$ ipython --no-banner

In [1]: import numpy as np

In [2]: np.set_printoptions(suppress=True, linewidth=160)

In [3]: M = np.loadtxt("block15.csv", delimiter=",")

In [4]: M
Out[4]: 
array([[ 0., -9., -2.,  2., -6.],
       [ 9.,  0., -4., -4.,  1.],
       [ 2.,  4.,  0.,  1., -3.],
       [-2.,  4., -1.,  0.,  4.],
       [ 6., -1.,  3., -4.,  0.]])

In [5]: Uu, s, vt = np.linalg.svd(M)

In [6]: evecs = vt[:(s > 1e-8).sum()]

In [7]: rng = np.random.default_rng(458829)

In [8]: x = M[0] + 5 * M[2] + rng.integers(2) * np.eye(5)[3]

In [9]: x
Out[9]: array([ 10.,  11.,  -2.,   7., -21.])

In [10]: np.allclose(evecs.T @ evecs @ x, x)
Out[10]: True

In [11]: out = np.array([[0, 0], [0, 2]])

In [12]: cent = np.array([[5, 4], [3, 4]])

In [13]: data = np.kron(out, cent)

In [14]: data
Out[14]: 
array([[ 0,  0,  0,  0],
       [ 0,  0,  0,  0],
       [ 0,  0, 10,  8],
       [ 0,  0,  6,  8]])

In [15]: # looks like rank 2

In [16]: round(np.linalg.norm(data[3] - data[1]), 3)
Out[16]: np.float64(10.0)

In [17]: theta = np.radians(164)

In [18]: Rm = np.eye(4)

In [19]: Rm[0, 0] = Rm[1, 1] = np.cos(theta)

In [20]: Rm[0, 1], Rm[1, 0] = -np.sin(theta), np.sin(theta)

In [21]: Rm.round(3)
Out[21]: 
array([[-0.961, -0.276,  0.   ,  0.   ],
       [ 0.276, -0.961,  0.   ,  0.   ],
       [ 0.   ,  0.   ,  1.   ,  0.   ],
       [ 0.   ,  0.   ,  0.   ,  1.   ]])

In [22]: out = data @ Rm.T

In [23]: np.allclose(data @ data.T, out @ out.T)
Out[23]: True

In [24]: round(np.linalg.det(Rm), 3), round(float(np.trace(Rm)), 3)
Out[24]: (np.float64(1.0), 0.077)

In [25]: np.abs(out - data).max(axis=0)
Out[25]: array([0., 0., 0., 0.])

In [26]: np.round(np.linalg.svd(data, compute_uv=False), 3), np.round(np.linalg.svd(out, compute_uv=False), 3)
Out[26]: 
(array([16.126,  1.984,  0.   ,  0.   ]),
 array([16.126,  1.984,  0.   ,  0.   ]))

In [27]: out
Out[27]: 
array([[ 0.,  0.,  0.,  0.],
       [ 0.,  0.,  0.,  0.],
       [ 0.,  0., 10.,  8.],
       [ 0.,  0.,  6.,  8.]])

In [28]: r0 = np.array([2, 2])

In [29]: np.correlate(out[3], out[0], "full")
Out[29]: array([0., 0., 0., 0., 0., 0., 0.])

In [30]: Uu, s, vt = np.linalg.svd(data)

In [31]: evecs = vt[:(s > 1e-8).sum()]

In [32]: x = data[2] + -1 * data[0] + rng.integers(2) * np.eye(4)[0]

In [33]: x
Out[33]: array([ 0.,  0., 10.,  8.])

In [34]: np.allclose(evecs.T @ evecs @ x, x)
Out[34]: True

In [35]: np.round(np.diag(evecs.T @ evecs), 3)
Out[35]: array([0., 0., 1., 1.])

In [36]: np.argsort(-np.linalg.norm(data, axis=0).round(6), kind="stable")[:3]
Out[36]: array([2, 3, 0])

In [37]: np.linalg.matrix_rank(data, rtol=0.1)
Out[37]: np.int64(2)

In [38]: [round(float(x), 3) for x in np.linalg.svd(data, compute_uv=False)[:3]]
Out[38]: [16.126, 1.984, 0.0]

In [39]: m1 = np.tril(np.array([[-2, -1, -3, 1, 1, -2],
    ...:     [2, 0, 2, 2, 0, 0],
    ...:     [0, 0, -1, 3, -3, 2],
    ...:     [1, -2, 0, 2, -3, -2],
    ...:     [3, -3, -2, 2, -2, 3],
    ...:     [0, -2, -2, 2, 3, -2]]), -1) + np.eye(6, dtype=int)

In [40]: m1
Out[40]: 
array([[ 1,  0,  0,  0,  0,  0],
       [ 2,  1,  0,  0,  0,  0],
       [ 0,  0,  1,  0,  0,  0],
       [ 1, -2,  0,  1,  0,  0],
       [ 3, -3, -2,  2,  1,  0],
       [ 0, -2, -2,  2,  3,  1]])

In [41]: # triangular

In [42]: x = np.array([1, 0, 2, 2, -1, 0])

In [43]: y = m1 @ x

In [44]: coef, lr = np.zeros(6), 1 / np.linalg.norm(m1, 2) ** 2

In [45]: for i in range(15):
    ...:     coef -= lr * m1.T @ (m1 @ coef - y)
    ...:     if i % 5 == 0: print(i, round(np.linalg.norm(m1 @ coef - y), 3))
    ...: 
0 4.487
5 2.238
10 1.694

In [46]: coef.round(3)
Out[46]: array([ 1.108, -0.465,  0.908,  0.096, -0.727, -0.259])

In [47]: r0 = np.array([1, 2, 2])

In [48]: np.array([np.convolve(row, r0, "same") for row in m1])
Out[48]: 
array([[ 2,  2,  0,  0,  0,  0],
       [ 5,  6,  2,  0,  0,  0],
       [ 0,  1,  2,  2,  0,  0],
       [ 0, -2, -3,  2,  2,  0],
       [ 3, -2, -8,  1,  6,  2],
       [-2, -6, -6,  3, 11,  8]])

In [49]: np.correlate(m1[3], m1[1], "full")
Out[49]: array([ 0,  0,  0,  0,  1,  0, -4,  1,  2,  0,  0])

In [50]: m1 - m1[0]
Out[50]: 
array([[ 0,  0,  0,  0,  0,  0],
       [ 1,  1,  0,  0,  0,  0],
       [-1,  0,  1,  0,  0,  0],
       [ 0, -2,  0,  1,  0,  0],
       [ 2, -3, -2,  2,  1,  0],
       [-1, -2, -2,  2,  3,  1]])

In [51]: np.abs(m1).max()
Out[51]: np.int64(3)

In [52]: np.diff(m1, axis=0)
Out[52]: 
array([[ 1,  1,  0,  0,  0,  0],
       [-2, -1,  1,  0,  0,  0],
       [ 1, -2, -1,  1,  0,  0],
       [ 2, -1, -2,  1,  1,  0],
       [-3,  1,  0,  0,  2,  1]])

In [53]: np.round(np.linalg.svd(m1, compute_uv=False), 3)
Out[53]: array([6.77 , 3.311, 2.005, 1.07 , 0.162, 0.129])

In [54]: m1.sum(axis=1)
Out[54]: array([1, 3, 1, 0, 1, 2])

In [55]: np.unravel_index(np.abs(m1).argmax(), m1.shape)
Out[55]: (np.int64(4), np.int64(0))

In [56]: np.round(m1.mean(axis=0), 3)
Out[56]: array([ 1.167, -1.   , -0.5  ,  0.833,  0.667,  0.167])

In [57]: x = np.array([0, -2, 2, 1, 1, -2])

In [58]: m1 @ x
Out[58]: array([ 0, -2,  2,  5,  5,  3])

In [59]: m1 * x
Out[59]: 
array([[ 0,  0,  0,  0,  0,  0],
       [ 0, -2,  0,  0,  0,  0],
       [ 0,  0,  2,  0,  0,  0],
       [ 0,  4,  0,  1,  0,  0],
       [ 0,  6, -4,  2,  1,  0],
       [ 0,  4, -4,  2,  3, -2]])

In [60]: m1 @ np.ones(6)
Out[60]: array([1., 3., 1., 0., 1., 2.])

In [61]: m1 @ np.eye(6)[3]
Out[61]: array([0., 0., 0., 1., 2., 2.])

In [62]: mat = np.array([[-6.0, -6.0, 0.0, 0.0, 0.0, 0.0, 0.0],
    ...:     [-4.0, -9.0, 0.0, 0.0, 0.0, 0.0, 0.0],
    ...:     [0.0, 0.0, 3.0, 1.0, 3.0, 5.0, 4.0],
    ...:     [0.0, 0.0, 5.0, 3.0, 3.0, 4.0, 5.0],
    ...:     [0.0, 0.0, 5.0, 3.0, 4.0, 4.0, 3.0],
    ...:     [0.0, 0.0, 5.0, 3.0, 1.0, 5.0, 0.0],
    ...:     [0.0, 0.0, 5.0, 1.0, 1.0, 1.0, 1.0]])

In [63]: r0 = np.array([2, 0, 0, 1, 3, 3, 0])

In [64]: out = mat + np.outer(r0, np.eye(7)[6])

In [65]: np.linalg.matrix_rank(out - mat)
Out[65]: np.int64(1)

In [66]: np.linalg.matrix_rank(np.linalg.inv(out) - np.linalg.inv(mat), tol=1e-8)
Out[66]: np.int64(1)

In [67]: x = np.array([2, -1, -1, 2, -2, 2, -2])

In [68]: y = mat @ x

In [69]: y
Out[69]: array([-6.,  1., -5., -7., -5.,  9., -5.])

In [70]: np.round(np.linalg.solve(mat, y), 3)
Out[70]: array([ 2., -1., -1.,  2., -2.,  2., -2.])

In [71]: np.round(np.linalg.solve(mat, 5 * y), 3)
Out[71]: array([ 10.,  -5.,  -5.,  10., -10.,  10., -10.])

In [72]: F = np.load("run16.npy")

In [73]: F.round(3)
Out[73]: 
array([[-27.007, -40.085, -20.337, -30.804, -11.249, -30.003],
       [  0.734,   0.189,  -0.797,   1.579,   1.616,  -0.141],
       [  2.611,   0.58 ,  -0.869,   3.994,   4.407,  -0.56 ],
       [  3.561,   0.845,  -0.749,   5.117,   5.683,  -0.701],
       [  3.651,   0.871,  -0.735,   5.221,   5.801,  -0.712],
       [  3.667,   0.876,  -0.732,   5.24 ,   5.822,  -0.714],
       [  3.719,   0.892,  -0.724,   5.3  ,   5.89 ,  -0.721],
       [  6.599,   1.854,  -0.104,   8.556,   9.513,  -0.978],
       [  7.023,   2.008,   0.006,   9.025,  10.028,  -1.001],
       [  9.328,   2.894,   0.658,  11.55 ,  12.771,  -1.084],
       [ 16.552,   5.998,   3.076,  19.289,  20.975,  -0.997],
       [ 25.236,  10.125,   6.383,  28.42 ,  30.396,  -0.477],
       [ 25.336,  10.174,   6.423,  28.524,  30.503,  -0.469],
       [ 28.562,  11.781,   7.72 ,  31.89 ,  33.925,  -0.198],
       [ 32.161,  13.609,   9.199,  35.632,  37.706,   0.142],
       [ 44.744,  20.237,  14.57 ,  48.646,  50.688,   1.578],
       [ 45.059,  20.407,  14.708,  48.971,  51.009,   1.618]])

In [74]: np.allclose(F[:-1].T @ np.linalg.lstsq(F[:-1].T, F[-1])[0], F[-1])
Out[74]: True

In [75]: np.abs(np.diag(np.linalg.qr(F)[1])) > 1e-9
Out[75]: array([ True,  True,  True, False, False, False])

In [76]: np.round(np.trace(np.linalg.pinv(F) @ F), 3)
Out[76]: np.float64(3.0)

In [77]: np.round(F.reshape(2, -1), 3)
Out[77]: 
array([[-27.007, -40.085, -20.337, -30.804, -11.249, -30.003,   0.734,   0.189,  -0.797,   1.579,   1.616,  -0.141,   2.611,   0.58 ,  -0.869,   3.994,
          4.407,  -0.56 ,   3.561,   0.845,  -0.749,   5.117,   5.683,  -0.701,   3.651,   0.871,  -0.735,   5.221,   5.801,  -0.712,   3.667,   0.876,
         -0.732,   5.24 ,   5.822,  -0.714,   3.719,   0.892,  -0.724,   5.3  ,   5.89 ,  -0.721,   6.599,   1.854,  -0.104,   8.556,   9.513,  -0.978,
          7.023,   2.008,   0.006],
       [  9.025,  10.028,  -1.001,   9.328,   2.894,   0.658,  11.55 ,  12.771,  -1.084,  16.552,   5.998,   3.076,  19.289,  20.975,  -0.997,  25.236,
         10.125,   6.383,  28.42 ,  30.396,  -0.477,  25.336,  10.174,   6.423,  28.524,  30.503,  -0.469,  28.562,  11.781,   7.72 ,  31.89 ,  33.925,
         -0.198,  32.161,  13.609,   9.199,  35.632,  37.706,   0.142,  44.744,  20.237,  14.57 ,  48.646,  50.688,   1.578,  45.059,  20.407,  14.708,
         48.971,  51.009,   1.618]])

In [78]: T = F.reshape(17, 2, -1)

In [79]: np.round(np.swapaxes(T, 1, 2)[7], 3)
Out[79]: 
array([[ 6.599,  8.556],
       [ 1.854,  9.513],
       [-0.104, -0.978]])

In [80]: np.einsum("ihd,jhd->hij", T, T).shape
Out[80]: (2, 17, 17)

In [81]: T.shape
Out[81]: (17, 2, 3)

In [82]: def softmax(z):
    ...:     e = np.exp(z - z.max(axis=-1, keepdims=True))
    ...:     return e / e.sum(axis=-1, keepdims=True)
    ...: 

In [83]: np.round(softmax(F).sum(axis=1), 3)
Out[83]: array([1., 1., 1., 1., 1., 1., 1., 1., 1., 1., 1., 1., 1., 1., 1., 1., 1.])

In [84]: np.round(softmax(F[16] + 2), 3) + 0
Out[84]: array([0.002, 0.   , 0.   , 0.115, 0.883, 0.   ])

In [85]: np.round(softmax(10 * F[16]), 3) + 0
Out[85]: array([0., 0., 0., 0., 1., 0.])

In [86]: scores = F @ F.T / np.sqrt(6)

In [87]: softmax(scores).round(6).argmax(axis=1)
Out[87]: array([ 0, 16, 16, 16, 16, 16, 16, 16, 16, 16, 16, 16, 16, 16, 16, 16, 16])

In [88]: np.round(softmax(scores)[16] @ F, 3)
Out[88]: array([45.059, 20.407, 14.708, 48.971, 51.009,  1.618])
